>>> import numpy as np
>>> np.set_printoptions(precision=2, suppress=True, linewidth=140, sign=" ")
>>> def rnd(a):
...     return np.round(a, 2) + 0
... 
>>> other = np.array([[0, 1], [2, -1]])
>>> X = np.tile(other, (2, 2))
>>> X
array([[ 0,  1,  0,  1],
       [ 2, -1,  2, -1],
       [ 0,  1,  0,  1],
       [ 2, -1,  2, -1]])
>>> # null space of dimension 2
>>> X.reshape(2, -1)
array([[ 0,  1,  0,  1,  2, -1,  2, -1],
       [ 0,  1,  0,  1,  2, -1,  2, -1]])
>>> X.reshape(-1, 2)
array([[ 0,  1],
       [ 0,  1],
       [ 2, -1],
       [ 2, -1],
       [ 0,  1],
       [ 0,  1],
       [ 2, -1],
       [ 2, -1]])
>>> blk = X.reshape(4, 2, -1)
>>> blk.shape
(4, 2, 2)
>>> np.swapaxes(blk, 1, 2)[0]
array([[ 0,  0],
       [ 1,  1]])
>>> A = np.load("out16.npy")
>>> A
array([[  0,   0,   0, -21,  -6,  21],
       [  0,   0,   0,  -3,  -3, -15],
       [  0,   0,   0,  21,  27, -21],
       [-14,  -4,  14,  14,   4, -14],
       [ -2,  -2, -10,   2,   2,  10],
       [ 14,  18, -14, -14, -18,  14]])
>>> other = np.linalg.inv(A)
>>> rnd(np.linalg.cond(A))
np.float64(12.19)
>>> rnd(np.linalg.det(A) * np.linalg.det(other))
np.float64(1.0)
>>> np.allclose(A @ A.T, A.T @ A)
False
>>> (A - A.T) / 2
array([[  0. ,   0. ,   0. ,  -3.5,  -2. ,   3.5],
       [  0. ,   0. ,   0. ,   0.5,  -0.5, -16.5],
       [  0. ,   0. ,   0. ,   3.5,  18.5,  -3.5],
       [  3.5,  -0.5,  -3.5,   0. ,   1. ,   0. ],
       [  2. ,   0.5, -18.5,  -1. ,   0. ,  14. ],
       [ -3.5,  16.5,   3.5,   0. , -14. ,   0. ]])
>>> (A + A.T) / 2
array([[  0. ,   0. ,   0. , -17.5,  -4. ,  17.5],
       [  0. ,   0. ,   0. ,  -3.5,  -2.5,   1.5],
       [  0. ,   0. ,   0. ,  17.5,   8.5, -17.5],
       [-17.5,  -3.5,  17.5,  14. ,   3. , -14. ],
       [ -4. ,  -2.5,   8.5,   3. ,   2. ,  -4. ],
       [ 17.5,   1.5, -17.5, -14. ,  -4. ,  14. ]])
>>> rnd(np.abs(np.linalg.eigvals(A)).max())
np.float64(44.88)
>>> np.trace(A)
np.int64(30)
